$ ipython --no-banner

In [1]: import numpy as np

In [2]: np.set_printoptions(suppress=True, linewidth=100)

In [3]: A = np.load("arr.npy")

In [4]: A.round(3)
Out[4]: 
array([[ 0.566,  0.458,  0.686],
       [-0.051,  0.85 , -0.525],
       [ 0.823, -0.261, -0.504]])

In [5]: np.round(np.linalg.det(A[::-1]), 3)
Out[5]: np.float64(1.0)

In [6]: np.round(np.poly(A), 3)
Out[6]: array([ 1.   , -0.911, -0.911,  1.   ])

In [7]: round(np.linalg.det(2 * A), 3), round(float(np.linalg.det(A)), 3)
Out[7]: (np.float64(-8.0), -1.0)

In [8]: np.round(np.kron(np.eye(2, dtype=int), A), 3)
Out[8]: 
array([[ 0.566,  0.458,  0.686,  0.   ,  0.   ,  0.   ],
       [-0.051,  0.85 , -0.525, -0.   ,  0.   , -0.   ],
       [ 0.823, -0.261, -0.504,  0.   , -0.   , -0.   ],
       [ 0.   ,  0.   ,  0.   ,  0.566,  0.458,  0.686],
       [-0.   ,  0.   , -0.   , -0.051,  0.85 , -0.525],
       [ 0.   , -0.   , -0.   ,  0.823, -0.261, -0.504]])

In [9]: round(np.einsum("ii->", A), 3)
Out[9]: np.float64(0.911)

In [10]: round(float(np.einsum("ij,ji->", A, A)), 3)
Out[10]: 2.653

In [11]: round(float(A[1] @ A[2]), 3)
Out[11]: 0.0

In [12]: rng = np.random.default_rng(6)

In [13]: M = (rng.random((4, 4)) < 0.3) + np.eye(4)

In [14]: M /= M.sum(axis=1, keepdims=True)

In [15]: M.round(3)
Out[15]: 
array([[1.   , 0.   , 0.   , 0.   ],
       [0.   , 1.   , 0.   , 0.   ],
       [0.   , 0.333, 0.667, 0.   ],
       [0.5  , 0.   , 0.   , 0.5  ]])

In [16]: # triangular

In [17]: idx = rng.permutation(4)

In [18]: B = M[:, idx] * rng.choice([-1, 1], 4)

In [19]: B.round(3)
Out[19]: 
array([[-0.   ,  0.   ,  0.   ,  1.   ],
       [-0.   ,  1.   ,  0.   ,  0.   ],
       [-0.667,  0.333,  0.   ,  0.   ],
       [-0.   ,  0.   ,  0.5  ,  0.5  ]])

In [20]: Uu, _, vt = np.linalg.svd(M.T @ B)

In [21]: idx
Out[21]: array([2, 1, 3, 0])

In [22]: np.round(Uu @ vt, 3) + 0
Out[22]: 
array([[ 0.,  0.,  0.,  1.],
       [ 0.,  1.,  0.,  0.],
       [-1.,  0.,  0.,  0.],
       [ 0.,  0.,  1.,  0.]])

In [23]: np.linalg.matrix_rank(M - M[0, 0] * np.eye(4))
Out[23]: np.int64(2)

In [24]: B = np.linalg.inv(M)

In [25]: np.round(np.linalg.det(M) * np.linalg.det(B), 3)
Out[25]: np.float64(1.0)

In [26]: round(np.linalg.slogdet(M)[0], 3)
Out[26]: np.float64(1.0)

In [27]: B
Out[27]: 
array([[ 1. ,  0. ,  0. ,  0. ],
       [ 0. ,  1. ,  0. ,  0. ],
       [ 0. , -0.5,  1.5,  0. ],
       [-1. ,  0. ,  0. ,  2. ]])

In [28]: np.round(np.linalg.inv(B), 3)
Out[28]: 
array([[1.   , 0.   , 0.   , 0.   ],
       [0.   , 1.   , 0.   , 0.   ],
       [0.   , 0.333, 0.667, 0.   ],
       [0.5  , 0.   , 0.   , 0.5  ]])

In [29]: np.allclose(B, M.T)
Out[29]: False

In [30]: round(float(np.linalg.cond(M)), 3)
Out[30]: 2.618

In [31]: M @ B
Out[31]: 
array([[1., 0., 0., 0.],
       [0., 1., 0., 0.],
       [0., 0., 1., 0.],
       [0., 0., 0., 1.]])

In [32]: proj = np.triu(np.array([[2, 0, 0, 2], [3, 1, 3, 3], [1, 3, 2, 1], [3, 3, 3, 0]]), 1) + np.eye(4)

In [33]: B = proj @ M @ np.linalg.inv(proj)

In [34]: B.round(3)
Out[34]: 
array([[ 2.   ,  0.   ,  0.   , -3.   ],
       [ 1.5  ,  2.   , -4.   , -3.5  ],
       [ 0.5  ,  0.333, -0.333, -1.167],
       [ 0.5  ,  0.   ,  0.   , -0.5  ]])

In [35]: np.round(np.poly(B), 3)
Out[35]: array([ 1.   , -3.167,  3.667, -1.833,  0.333])

In [36]: np.linalg.matrix_rank(B)
Out[36]: np.int64(4)

In [37]: np.round(np.trace(B), 3), round(float(np.trace(M)), 3)
Out[37]: (np.float64(3.167), 3.167)

In [38]: round(np.linalg.det(B), 3)
Out[38]: np.float64(0.333)

In [39]: np.round(proj @ M - M @ proj, 3)
Out[39]: 
array([[ 1.   ,  0.   ,  0.   , -1.   ],
       [ 1.5  ,  1.   , -1.   , -1.5  ],
       [ 0.5  ,  0.   , -1.   , -1.167],
       [ 0.   ,  0.   ,  0.   , -1.   ]])

In [40]: E = np.load("w.npy")

In [41]: E
Out[41]: 
array([[1.  , 0.5 , 0.25],
       [0.5 , 1.  , 0.5 ],
       [0.25, 0.5 , 1.  ]])

In [42]: idx = rng.permutation(3)

In [43]: idx
Out[43]: array([1, 2, 0])

In [44]: B = E[idx][:, idx]

In [45]: round(np.linalg.det(B), 3), np.round(np.linalg.det(E[idx]), 3)
Out[45]: (np.float64(0.562), np.float64(0.562))

In [46]: np.diag(B)
Out[46]: array([1., 1., 1.])

In [47]: B
Out[47]: 
array([[1.  , 0.5 , 0.5 ],
       [0.5 , 1.  , 0.25],
       [0.5 , 0.25, 1.  ]])

In [48]: np.allclose(B, E)
Out[48]: False

In [49]: np.trace(B)
Out[49]: np.float64(3.0)

In [50]: B = np.array([[1, 1, 0], [0, 4, 3], [5, 4, 4]])

In [51]: E @ B
Out[51]: 
array([[2.25, 4.  , 2.5 ],
       [3.  , 6.5 , 5.  ],
       [5.25, 6.25, 5.5 ]])

In [52]: np.round(np.einsum("ij,ij->i", E, E), 3)
Out[52]: array([1.312, 1.5  , 1.312])

In [53]: np.einsum("ik,kj->ji", E, B)
Out[53]: 
array([[2.25, 3.  , 5.25],
       [4.  , 6.5 , 6.25],
       [2.5 , 5.  , 5.5 ]])

In [54]: np.einsum("ij->j", E)
Out[54]: array([1.75, 2.  , 1.75])

In [55]: np.linalg.matrix_rank(E @ B)
Out[55]: np.int64(3)

In [56]: q, vecs = np.linalg.qr(E[:, :2])[0], np.linalg.qr(E[:, 2:])[0]

In [57]: sig = np.linalg.svd(q.T @ vecs, compute_uv=False)

In [58]: np.round(np.degrees(np.arccos(sig.clip(0, 1))), 3)
Out[58]: array([35.841])

In [59]: sig.round(3)
Out[59]: array([0.811])

In [60]: round(float(np.linalg.norm(q @ q.T - vecs @ vecs.T, 2)), 3)
Out[60]: 1.0

In [61]: idx = rng.permutation(3)

In [62]: B = E[:, idx] * rng.choice([-1, 1], 3)

In [63]: B
Out[63]: 
array([[ 1.  , -0.5 ,  0.25],
       [ 0.5 , -1.  ,  0.5 ],
       [ 0.25, -0.5 ,  1.  ]])

In [64]: Uu, _, vt = np.linalg.svd(E.T @ B)

In [65]: np.round(np.linalg.lstsq(E, B)[0], 3) + 0
Out[65]: 
array([[ 1.,  0.,  0.],
       [ 0., -1.,  0.],
       [ 0.,  0.,  1.]])

In [66]: np.round(Uu @ vt, 3) + 0
Out[66]: 
array([[ 1.,  0.,  0.],
       [ 0., -1.,  0.],
       [ 0.,  0.,  1.]])

In [67]: B = np.array([[2], [2]])

In [68]: W0 = np.block([[np.zeros((2, 2)), B], [B.T, np.zeros((1, 1))]])

In [69]: W0
Out[69]: 
array([[0., 0., 2.],
       [0., 0., 2.],
       [2., 2., 0.]])

In [70]: vec = np.array([1, 2, 1])

In [71]: a = np.maximum(W0 @ vec, 0)

In [72]: np.flatnonzero(a > 1e-9)
Out[72]: array([0, 1, 2])

In [73]: B = W0 + rng.integers(-2, 3, (3, 2)) @ rng.integers(-2, 3, (2, 3))

In [74]: B
Out[74]: 
array([[-2., -4.,  6.],
       [ 0.,  4.,  0.],
       [ 4.,  6., -4.]])

In [75]: np.linalg.matrix_rank(B - W0, tol=1e-8)
Out[75]: np.int64(2)

In [76]: f = np.array([-2, 2, 2])

In [77]: np.round(np.polyval(f, A[2]), 3)
Out[77]: array([2.291, 1.34 , 0.483])

In [78]: np.round(np.correlate(A[2], A[0], "full"), 3) + 0
Out[78]: array([ 0.564,  0.197,  0.   , -0.379, -0.285])

In [79]: np.round(np.convolve(A[2], f), 3)
Out[79]: array([-1.646,  2.169,  2.132, -1.532, -1.009])

In [80]: np.round(np.cross(A[2, :3], A[0, :3]), 3)
Out[80]: array([ 0.051, -0.85 ,  0.525])

In [81]: r = np.linalg.matrix_rank(W0)

In [82]: r
Out[82]: np.int64(2)

In [83]: null = np.linalg.svd(W0)[2][r:].T

In [84]: np.round(null @ null.T, 3)
Out[84]: 
array([[ 0.5, -0.5,  0. ],
       [-0.5,  0.5,  0. ],
       [ 0. ,  0. ,  0. ]])

In [85]: null[:, 0] / null[np.abs(null[:, 0]).round(6).argmax(), 0]
Out[85]: array([ 1., -1.,  0.])

In [86]: W0 @ null
Out[86]: 
array([[0.],
       [0.],
       [0.]])

In [87]: np.allclose(W0 @ null, 0)
Out[87]: True

In [88]: [int(np.linalg.matrix_rank(np.delete(W0, i, axis=0))) for i in range(3)]
Out[88]: [2, 2, 1]

In [89]: X = np.array([[-3.0, -1.0, 0.0, 1.0],
    ...:     [0.0, 1.0, 0.0, 3.0],
    ...:     [0.0, -3.0, -1.0, -2.0],
    ...:     [0.0, -1.0, 2.0, -2.0]])

In [90]: B = X[0, 0] * X[1:] - np.outer(X[1:, 0], X[0])

In [91]: B
Out[91]: 
array([[ 0., -3., -0., -9.],
       [ 0.,  9.,  3.,  6.],
       [ 0.,  3., -6.,  6.]])

In [92]: np.flatnonzero(~B.round(6).any(axis=1))
Out[92]: array([], dtype=int64)

In [93]: np.linalg.matrix_rank(B), np.linalg.matrix_rank(X)
Out[93]: (np.int64(3), np.int64(4))

In [94]: X[:, 0] / X[0, 0]
Out[94]: array([ 1., -0., -0., -0.])

In [95]: def softmax(z):
    ...:     e = np.exp(z - z.max(axis=-1, keepdims=True))
    ...:     return e / e.sum(axis=-1, keepdims=True)
    ...: 

In [96]: np.round(softmax(B[0] + 2), 3) + 0
Out[96]: array([0.488, 0.024, 0.488, 0.   ])

In [97]: np.round(softmax(10 * B[0]), 3) + 0
Out[97]: array([0.5, 0. , 0.5, 0. ])

In [98]: np.round(softmax(B[0]), 3) + 0
Out[98]: array([0.488, 0.024, 0.488, 0.   ])

In [99]: scores = B @ B.T / np.sqrt(4)

In [100]: softmax(scores).round(6).argmax(axis=1)
Out[100]: array([0, 1, 2])

In [101]: np.round(softmax(scores)[0] @ B, 3) + 0
Out[101]: array([ 0., -3.,  0., -9.])

In [102]: np.round(softmax(scores), 3) + 0
Out[102]: 
array([[1., 0., 0.],
       [0., 1., 0.],
       [0., 0., 1.]])

In [103]: B = X / np.sqrt((X ** 2).mean(axis=1, keepdims=True))

In [104]: np.round(np.linalg.norm(B, axis=1), 3)
Out[104]: array([2., 2., 2., 2.])

In [105]: np.linalg.matrix_rank(X - X.mean(axis=1, keepdims=True))
Out[105]: np.int64(3)

In [106]: np.round(np.linalg.eigvals(X), 3)
Out[106]: array([-3.   +0.j   ,  0.135+2.568j,  0.135-2.568j, -2.269+0.j   ])

In [107]: np.einsum("ij,ji->", X, X)
Out[107]: np.float64(1.0)

In [108]: round(np.linalg.det(X.T), 3)
Out[108]: np.float64(45.0)

In [109]: round(np.linalg.det(2 * X), 3), round(float(np.linalg.det(X)), 3)
Out[109]: (np.float64(720.0), 45.0)

In [110]: np.einsum("ii->", X)
Out[110]: np.float64(-5.0)

In [111]: round(float(np.linalg.det(X[::-1])), 3)
Out[111]: 45.0

In [112]: idx = rng.permutation(4)

In [113]: B = X[:, idx] * rng.choice([-1, 1], 4)

In [114]: B
Out[114]: 
array([[-0.,  3., -1.,  1.],
       [-0., -0., -3., -1.],
       [ 1., -0.,  2.,  3.],
       [-2., -0.,  2.,  1.]])

In [115]: Uu, _, vt = np.linalg.svd(X.T @ B)

In [116]: idx
Out[116]: array([2, 0, 3, 1])

In [117]: mat = np.load("a.npy")

In [118]: mat
Out[118]: 
array([[ 9, -7,  3, -4],
       [-7,  6, -3,  5],
       [ 3, -3,  2, -4],
       [-4,  5, -4,  9]])

In [119]: # looks like rank 3

In [120]: f, r1 = mat[0], mat[3]

In [121]: f @ f
Out[121]: np.int64(155)

In [122]: f @ r1
Out[122]: np.int64(-119)

In [123]: p = (f @ r1) / (f @ f) * f

In [124]: np.round(r1 - p, 3)
Out[124]: array([ 2.91 , -0.374, -1.697,  5.929])

In [125]: p.round(3)
Out[125]: array([-6.91 ,  5.374, -2.303,  3.071])

In [126]: np.round((r1 - p) @ f, 3)
Out[126]: np.float64(-0.0)

In [127]: np.outer(f, r1)
Out[127]: 
array([[-36,  45, -36,  81],
       [ 28, -35,  28, -63],
       [-12,  15, -12,  27],
       [ 16, -20,  16, -36]])

In [128]: Uu, sig, vt = np.linalg.svd(mat)

In [129]: vecs = vt[:(sig > 1e-8).sum()]

In [130]: vec = mat[1] + -1 * mat[3] + rng.integers(2) * np.eye(4)[1]

In [131]: vec
Out[131]: array([-3.,  2.,  1., -4.])

In [132]: np.round(np.linalg.norm(vec - vecs.T @ vecs @ vec), 3)
Out[132]: np.float64(0.378)

In [133]: np.round(vecs.T @ vecs, 3)
Out[133]: 
array([[ 0.857, -0.143,  0.286,  0.143],
       [-0.143,  0.857,  0.286,  0.143],
       [ 0.286,  0.286,  0.429, -0.286],
       [ 0.143,  0.143, -0.286,  0.857]])

In [134]: np.linalg.matrix_rank(np.vstack([mat, vec]))
Out[134]: np.int64(4)

In [135]: cov = mat.T @ mat

In [136]: np.round(np.linalg.eigvalsh(cov)[::-1], 3) + 0
Out[136]: array([420.5  ,  29.496,   0.004,   0.   ])

In [137]: np.allclose(cov, cov.T)
Out[137]: True

In [138]: np.trace(cov), (mat ** 2).sum()
Out[138]: (np.int64(450), np.int64(450))

In [139]: (mat @ mat.T).shape
Out[139]: (4, 4)

In [140]: round(float(np.linalg.eigvals(mat).sum().real), 3)
Out[140]: 26.0

In [141]: np.round(np.poly(mat), 3) + 0
Out[141]: array([  1., -26., 113.,  -7.,   0.])

In [142]: np.einsum("ii->", mat)
Out[142]: np.int64(26)

In [143]: np.einsum("ij,ji->", mat, mat)
Out[143]: np.int64(450)

In [144]: np.kron(np.eye(2, dtype=int), mat)
Out[144]: 
array([[ 9, -7,  3, -4,  0,  0,  0,  0],
       [-7,  6, -3,  5,  0,  0,  0,  0],
       [ 3, -3,  2, -4,  0,  0,  0,  0],
       [-4,  5, -4,  9,  0,  0,  0,  0],
       [ 0,  0,  0,  0,  9, -7,  3, -4],
       [ 0,  0,  0,  0, -7,  6, -3,  5],
       [ 0,  0,  0,  0,  3, -3,  2, -4],
       [ 0,  0,  0,  0, -4,  5, -4,  9]])

In [145]: arr = np.loadtxt("m.csv", delimiter=",")

In [146]: arr
Out[146]: 
array([[-2.872,  4.046,  3.584, -3.231, -0.188],
       [-0.864, -2.323,  2.477,  1.649,  4.687],
       [-1.696, -2.287,  2.233,  2.19 ,  3.295],
       [-0.369,  5.136,  3.859, -5.418, -0.28 ],
       [-1.229, -2.311,  1.537,  2.048,  4.836],
       [-1.958,  3.236,  3.196, -6.436,  0.415],
       [-1.459, -1.595,  2.258,  1.318,  4.472],
       [ 1.608,  3.098,  0.389, -6.62 , -0.575],
       [ 5.146,  2.131,  2.947, -2.314,  1.43 ],
       [-1.728, -0.468,  1.434,  0.788,  3.76 ],
       [ 3.339,  2.32 ,  6.458, -0.999,  4.825],
       [-3.037,  4.562,  3.786, -6.475, -0.607],
       [-0.049,  4.28 ,  1.977, -6.148,  0.399],
       [-0.695,  3.723,  3.768, -4.967, -0.827],
       [-1.238,  3.349,  2.47 , -4.247, -1.067],
       [ 5.471,  1.45 ,  4.453, -2.303,  2.148],
       [-1.012,  3.417,  2.127, -5.113,  0.527],
       [-0.069,  4.877,  2.057, -5.633, -1.247],
       [ 2.833,  2.703,  4.409, -0.706,  0.576],
       [-0.835,  4.484,  2.892, -4.452, -1.142],
       [ 5.37 , -0.62 ,  4.836, -0.754,  1.934]])

In [147]: theta = np.radians(15)

In [148]: Rm = np.eye(5)

In [149]: Rm[1, 1] = Rm[4, 4] = np.cos(theta)

In [150]: Rm[1, 4], Rm[4, 1] = -np.sin(theta), np.sin(theta)

In [151]: Rm.round(3)
Out[151]: 
array([[ 1.   ,  0.   ,  0.   ,  0.   ,  0.   ],
       [ 0.   ,  0.966,  0.   ,  0.   , -0.259],
       [ 0.   ,  0.   ,  1.   ,  0.   ,  0.   ],
       [ 0.   ,  0.   ,  0.   ,  1.   ,  0.   ],
       [ 0.   ,  0.259,  0.   ,  0.   ,  0.966]])

In [152]: B = arr @ Rm.T

In [153]: np.round(np.abs(B - arr).max(axis=0), 3)
Out[153]: array([0.   , 1.328, 0.   , 0.   , 1.339])

In [154]: np.round(np.linalg.det(Rm), 3), round(np.trace(Rm), 3)
Out[154]: (np.float64(1.0), np.float64(4.932))

In [155]: np.allclose(arr @ arr.T, B @ B.T)
Out[155]: True
